$ python3 -q
>>> import numpy as np
>>> from numpy import linalg as LA
>>> np.set_printoptions(suppress=True, linewidth=160)
>>> def tidy(a):
...     return np.round(a, 1) + 0
... 
>>> F = np.loadtxt("out1.csv", delimiter=",")
>>> F
array([[ -2.1,  -0.7,   3.4],
       [ -9.3, -11.8,   3.7],
       [ 12.5,  -7.8,  -7.2],
       [ -9.6,  -6.2,   6. ],
       [ -1.4, -10.4,   1.3],
       [ 19. ,  10. ,  -4.2],
       [ -6.7,  -3.2,   3.3],
       [  0.6,   1.2,   6.5],
       [ -3.2,   3.1,   5.9],
       [  8.7,  -2.7,  -3.7],
       [ -3. ,  11.6,  -6.1],
       [  2.2,  -5.5,   2.4],
       [  1.4, -15.2,   0.8]])
>>> x = np.array([5, -5, 1])
>>> rhs = F @ x
>>> tidy(LA.pinv(F) @ F)
array([[1., 0., 0.],
       [0., 1., 0.],
       [0., 0., 1.]])
>>> print(tidy(LA.solve(F.T @ F, F.T @ rhs)))
[ 5. -5.  1.]
>>> rng = np.random.default_rng(55315)
>>> rhs = rhs + 0.3 * rng.normal(size=13)
>>> tidy(rhs)
array([ -3.6,  16.1,  94.8, -10.7,  46.4,  40.4, -14.1,   3.4, -25.5,  53.1, -79.4,  40.5,  83.6])
>>> c, *_ = LA.lstsq(F, rhs)
>>> print(tidy(F.T @ (rhs - F @ c)))
[0. 0. 0.]
>>> c.round()
array([ 5., -5.,  1.])
>>> labels = F[:, 1] > np.median(F[:, 1])
>>> u = F[labels].mean(axis=0) - F[~labels].mean(axis=0)
>>> tidy((((F - F.mean(axis=0)) @ u > 0) == labels).mean())
np.float64(0.9)
>>> labels.astype(int)
array([1, 0, 0, 0, 0, 1, 0, 1, 1, 1, 1, 0, 0])
>>> W0 = np.loadtxt("mat.csv", delimiter=",")
>>> W0
array([[ 0.5, -0.4, -0.2],
       [ 0.7, -0.6,  0.1],
       [ 1. , -0.9, -0.3],
       [-0.9,  0.7,  0.5],
       [-0.4,  0.4, -0.1],
       [ 0.5, -0.8,  0.7],
       [ 1. , -1. ,  0. ],
       [-0.9,  0.8,  0.4],
       [-1. ,  1. ,  0.7],
       [-0.4,  0.1,  0.4],
       [-0.8,  0.4,  0.6],
       [-0.3,  0. ,  0.4],
       [ 0.7, -0.8,  0.5],
       [-0.8,  0.6,  0.1],
       [ 0.9, -0.8,  0. ],
       [-0.2,  0.1,  0.2],
       [-0.5,  0.6, -0.3],
       [ 0.2,  0.2, -0.6],
       [-1. ,  0.8,  0.7],
       [-1. ,  1. ,  0. ],
       [ 0.8, -0.7, -0.3],
       [-0.6,  0.4,  0.3],
       [ 1. , -0.8, -0.7]])
>>> cen = W0 - W0.mean(axis=0)
>>> U, sv, vt = LA.svd(cen, full_matrices=False)
>>> LA.matrix_rank(cen)
np.int64(3)
>>> tidy(vt[0] * np.sign(vt[0, np.abs(vt[0]).argmax()]))
array([ 0.7, -0.6, -0.2])
>>> tidy(cen.mean(axis=0))
array([0., 0., 0.])
>>> tidy((sv ** 2).sum() ** 2 / (sv ** 4).sum())
np.float64(1.3)
>>> tidy(sv ** 2 / (sv ** 2).sum())
array([0.9, 0.1, 0. ])
>>> cen = (W0 - W0.mean(axis=0)) / W0.std(axis=0)
>>> np.argwhere(np.abs(cen) > 2)
array([[22,  2]])
>>> cen.std(axis=0)
array([1., 1., 1.])
>>> c = LA.lstsq(np.delete(cen, 0, axis=1), cen[:, 0])[0]
>>> tidy(1 - np.var(cen[:, 0] - np.delete(cen, 0, axis=1) @ c))
np.float64(1.0)
>>> tidy(c)
array([-0.9, -0.2])
>>> np.abs(c).argmax()
np.int64(0)
>>> M2 = np.c_[W0[:, :2] @ np.array([[-8, 4], [4, 8]]), np.array([6, 0, 3, 3, 7, 6, 6, 2, 7, 8, 0, 4, 7, 3, 3, 6, 2, 6, 9, 5, 7, 4, 1])]
>>> tidy(M2)
array([[ -5.6,  -1.2,   6. ],
       [ -8. ,  -2. ,   0. ],
       [-11.6,  -3.2,   3. ],
       [ 10. ,   2. ,   3. ],
       [  4.8,   1.6,   7. ],
       [ -7.2,  -4.4,   6. ],
       [-12. ,  -4. ,   6. ],
       [ 10.4,   2.8,   2. ],
       [ 12. ,   4. ,   7. ],
       [  3.6,  -0.8,   8. ],
       [  8. ,   0. ,   0. ],
       [  2.4,  -1.2,   4. ],
       [ -8.8,  -3.6,   7. ],
       [  8.8,   1.6,   3. ],
       [-10.4,  -2.8,   3. ],
       [  2. ,   0. ,   6. ],
       [  6.4,   2.8,   2. ],
       [ -0.8,   2.4,   6. ],
       [ 11.2,   2.4,   9. ],
       [ 12. ,   4. ,   5. ],
       [ -9.2,  -2.4,   7. ],
       [  6.4,   0.8,   4. ],
       [-11.2,  -2.4,   1. ]])
>>> tidy(LA.lstsq(W0, M2[:, 0])[0])
array([-8.,  4.,  0.])
>>> tidy(LA.norm(M2 - W0 @ LA.lstsq(W0, M2)[0], axis=0))
array([ 0. ,  0. , 22.9])
>>> E = np.load("test11.npy")
>>> print(E)
[[0 0 1]
 [0 0 0]
 [1 0 0]]
>>> # equal to its transpose
>>> def softmax(z):
...     e = np.exp(z - z.max(axis=-1, keepdims=True))
...     return e / e.sum(axis=-1, keepdims=True)
... 
>>> tidy(softmax(10 * E[0]))
array([0., 0., 1.])
>>> tidy(softmax(E[0]))
array([0.2, 0.2, 0.6])
>>> att = E @ E.T / np.sqrt(3)
>>> tidy(softmax(att))
array([[0.5, 0.3, 0.3],
       [0.3, 0.3, 0.3],
       [0.3, 0.3, 0.5]])
>>> print(softmax(att).round(6).argmax(axis=1))
[0 0 2]
>>> K = np.load("block17.npy")
>>> K
array([[ 0,  0, -4],
       [ 0,  0, -1],
       [ 4,  1,  0]])
>>> # skew, so no eigenvalue has a real part
>>> tidy(softmax(K[2]))
array([0.9, 0. , 0. ])
>>> att = K @ K.T / np.sqrt(3)
>>> tidy(softmax(att)[2] @ K)
array([4., 1., 0.])
>>> tidy(softmax(att))
array([[1. , 0. , 0. ],
       [0.8, 0.1, 0.1],
       [0. , 0. , 1. ]])
>>> tidy(softmax(att + np.triu(np.full(att.shape, -np.inf), 1)))
array([[1. , 0. , 0. ],
       [0.8, 0.2, 0. ],
       [0. , 0. , 1. ]])
>>> rank = LA.matrix_rank(K)
>>> print(rank)
2
>>> null = LA.svd(K)[2][rank:].T
>>> null.shape
(3, 1)
>>> [int(LA.matrix_rank(K[:i])) for i in range(1, len(K) + 1)]
[1, 1, 2]
>>> [int(LA.matrix_rank(K[:, :j + 1])) for j in range(3)]
[1, 1, 2]
>>> np.allclose(K @ null, 0)
True
>>> [int(LA.matrix_rank(np.delete(K, i, axis=0))) for i in range(3)]
[2, 2, 1]
>>> LA.matrix_rank(K.T @ K), LA.matrix_rank(K @ K.T)
(np.int64(2), np.int64(2))
>>> K @ null
array([[0.],
       [0.],
       [0.]])
>>> labels = rng.permutation(3)
>>> labels
array([1, 2, 0])
>>> M2 = K[labels][:, labels]
>>> tidy(LA.det(M2)), tidy(LA.det(K[labels]))
(np.float64(0.0), np.float64(0.0))
>>> M2
array([[ 0, -1,  0],
       [ 1,  0,  4],
       [ 0, -4,  0]])
>>> print(np.diag(M2))
[0 0 0]
>>> np.allclose(M2, K)
False
>>> M2 = K / LA.norm(K, axis=1, keepdims=True)
>>> C2 = M2 @ M2.T
>>> (np.abs(C2) > 0.9).astype(int)
array([[1, 1, 0],
       [1, 1, 0],
       [0, 0, 1]])
>>> np.argwhere(np.triu(np.abs(C2) > 0.95, 1))
array([[0, 1]])
>>> C2[2]
array([0., 0., 1.])
>>> np.degrees(np.arccos(np.clip(C2[2, 1], -1, 1)))
np.float64(90.0)
>>> x = np.array([2, 1, 1])
>>> K @ x
array([-4, -1,  9])
>>> K * x
array([[ 0,  0, -4],
       [ 0,  0, -1],
       [ 8,  1,  0]])
>>> K @ np.ones(3)
array([-4., -1.,  5.])
>>> Q, _ = LA.qr(np.array([[0.6, -0.2, -0.4], [-0.4, 1.0, -0.9], [0.3, -0.6, -0.4]]))
>>> evecs, _ = LA.qr(np.array([[-1.0, -0.4, -1.4], [0.5, 0.7, -0.8], [0.2, 0.0, -0.8]]))
>>> sv = 10 * 0.7 ** np.arange(3)
>>> M = Q[:, :3] * sv @ evecs[:3]
>>> print(tidy(M))
[[ 4.7  6.8 -3.2]
 [-6.2  2.9  2.9]
 [ 5.1  0.5  3.3]]
>>> hat = np.triu(np.array([[-2, 0, -1], [-2, -1, 3], [-3, 2, -3]]), 1) + np.eye(3)
>>> M2 = hat @ M @ LA.inv(hat)
>>> tidy(M2)
array([[ -0.4,   6.3, -25.8],
       [  9.2,   4.5,   8.7],
       [  5.1,   0.5,   6.9]])
>>> print(tidy(np.trace(M2)), tidy(np.trace(M)))
11.0 11.0
>>> tidy(LA.det(M2))
np.float64(343.0)
>>> tidy(hat @ M - M @ hat)
array([[ -5.1,  -0.5, -19. ],
       [ 15.4,   1.6,  -5. ],
       [  0. ,   0. ,   3.6]])
>>> tidy(np.abs(M).max())
np.float64(6.8)
>>> tidy(np.diff(M, axis=0))
array([[-11. ,  -3.9,   6.1],
       [ 11.4,  -2.4,   0.4]])
>>> np.count_nonzero(M)
np.int64(9)
>>> tidy(M.mean(axis=0))
array([1.2, 3.4, 1. ])
>>> np.zeros(3, 3)
Traceback (most recent call last):
  File "<python-input-99>", line 1, in <module>
    np.zeros(3, 3)
    ~~~~~~~~^^^^^^
TypeError: Cannot interpret '3' as a data type
>>> tidy(M - M[0])
array([[  0. ,   0. ,   0. ],
       [-11. ,  -3.9,   6.1],
       [  0.4,  -6.3,   6.5]])
>>> np.unravel_index(np.abs(M).argmax(), M.shape)
(np.int64(0), np.int64(1))
>>> tidy(LA.svd(M, compute_uv=False))
array([10. ,  7. ,  4.9])
>>> M[:, 3]
Traceback (most recent call last):
  File "<python-input-103>", line 1, in <module>
    M[:, 3]
    ~^^^^^^
IndexError: index 3 is out of bounds for axis 1 with size 3
>>> tidy(M.sum(axis=1))
array([ 8.4, -0.4,  9. ])
>>> M2 = np.array([[-8, 7, -2], [-2, -7, 0], [-1, 1, -5]])
>>> m1 = M2 - M2.T
>>> m1
array([[ 0,  9, -1],
       [-9,  0, -1],
       [ 1,  1,  0]])
>>> # rank 2
>>> print(np.argsort(-LA.norm(m1, axis=0).round(6), kind="stable")[:3])
[0 1 2]
>>> LA.cond(m1) > 100
np.True_
>>> x = np.array([1, 0, 1])
>>> tidy(LA.eigvals(m1).real)
array([0., 0., 0.])
>>> tidy(LA.det(m1))
np.float64(0.0)
>>> Q = LA.solve(np.eye(3) - m1, np.eye(3) + m1)
>>> print(tidy(LA.det(Q)))
1.0
>>> feats = np.loadtxt("data.csv", delimiter=",")
>>> feats
array([[ -6.7,  22.9,  -5.6],
       [ 16.1, -16.8,   4. ],
       [ -1.5, -20.5, -16.5],
       [ 17.4, -10.9,  16. ],
       [ -5.2,  37.3,  27.9],
       [  8.3,   4.8,   8.9],
       [  1.9,  16.3, -16.2],
       [-16.8,   8.2,  22.3],
       [ -5.4,  12.7,   3.3],
       [-16. ,   6.6,  -9.9],
       [-12.3, -21.6,  -1.9],
       [ -9.9,   8. ,  22.9],
       [ -1.4, -21.7,  23.2]])
>>> C2 = np.cov(feats, rowvar=False)
>>> tidy(np.polyfit(feats[:, 2], feats[:, 0], 1))
array([ 0. , -2.5])
>>> tidy(np.corrcoef(feats[:, 2], feats[:, 0])[0, 1])
np.float64(0.0)
>>> print(np.argsort(-feats.std(axis=0).round(6), kind="stable"))
[1 2 0]
>>> print(tidy(C2))
[[120.9 -61.6   1.9]
 [-61.6 354.2  42.9]
 [  1.9  42.9 241.3]]
>>> Z = feats[[10, 7]].astype(float)
>>> for _ in range(5):
...     labels = LA.norm(feats[:, None] - Z, axis=-1).argmin(axis=1)
...     Z = np.array([feats[labels == j].mean(axis=0) for j in range(2)])
... 
>>> labels
array([1, 0, 0, 0, 1, 1, 1, 1, 1, 1, 0, 1, 0])
>>> tidy(Z[1] - Z[0])
array([-9.9, 32.9,  1.7])
>>> np.abs(Z[1] - Z[0]).argmax()
np.int64(1)
>>> tidy(Z)
array([[  3.7, -18.3,   5. ],
       [ -6.2,  14.6,   6.7]])
>>> np.bincount(labels)
array([5, 8])
>>> print(tidy(LA.norm(Z, 2)))
24.4
>>> tidy(LA.norm(Z, "nuc"))
np.float64(33.1)
>>> print(LA.norm(Z, axis=1).argmax())
0
>>> print(tidy(LA.norm(Z, 1)), tidy(LA.norm(Z, np.inf)))
32.9 27.5
>>> tidy(LA.norm(Z[1], 1)), tidy(LA.norm(Z[1], np.inf))
(np.float64(27.5), np.float64(14.6))
>>> u = np.array([-3, 0, -2])
>>> M2 = M + np.outer(u, np.eye(3)[1])
>>> LA.matrix_rank(LA.inv(M2) - LA.inv(M), tol=1e-8)
np.int64(1)
>>> LA.matrix_rank(M2 - M)
np.int64(1)
>>> cen = (feats - feats.mean(axis=0)) / feats.std(axis=0)
>>> tidy(cen.std(axis=0))
array([1., 1., 1.])
>>> np.argwhere(np.abs(cen) > 2)
array([], shape=(0, 2), dtype=int64)
>>> c = LA.lstsq(np.delete(cen, 2, axis=1), cen[:, 2])[0]
>>> tidy(1 - np.var(cen[:, 2] - np.delete(cen, 2, axis=1) @ c))
np.float64(0.0)
>>> np.abs(c).argmax()
np.int64(1)
>>> print(tidy(c))
[0.1 0.2]
>>> arr = np.load("layer1.npy")
>>> arr
array([[-0.5, -0.1, -0.1],
       [ 1. ,  0.3,  0.3],
       [ 0.9,  0.2,  0.2],
       [ 0.9,  0.2,  0.2],
       [ 1. ,  0.2,  0.2],
       [ 1. ,  0.2,  0.2],
       [-1. , -0.5, -0.5],
       [ 0.3,  0. ,  0. ],
       [ 0. ,  0. ,  0. ],
       [ 1. ,  0.3,  0.3]])
>>> # column 0 is much longer than the rest
>>> tidy(LA.norm(arr[1] - arr[0]))
np.float64(1.6)
>>> tidy(LA.norm(arr, axis=0))
array([2.6, 0.8, 0.8])
>>> tidy(arr[1] @ arr[0])
np.float64(-0.6)
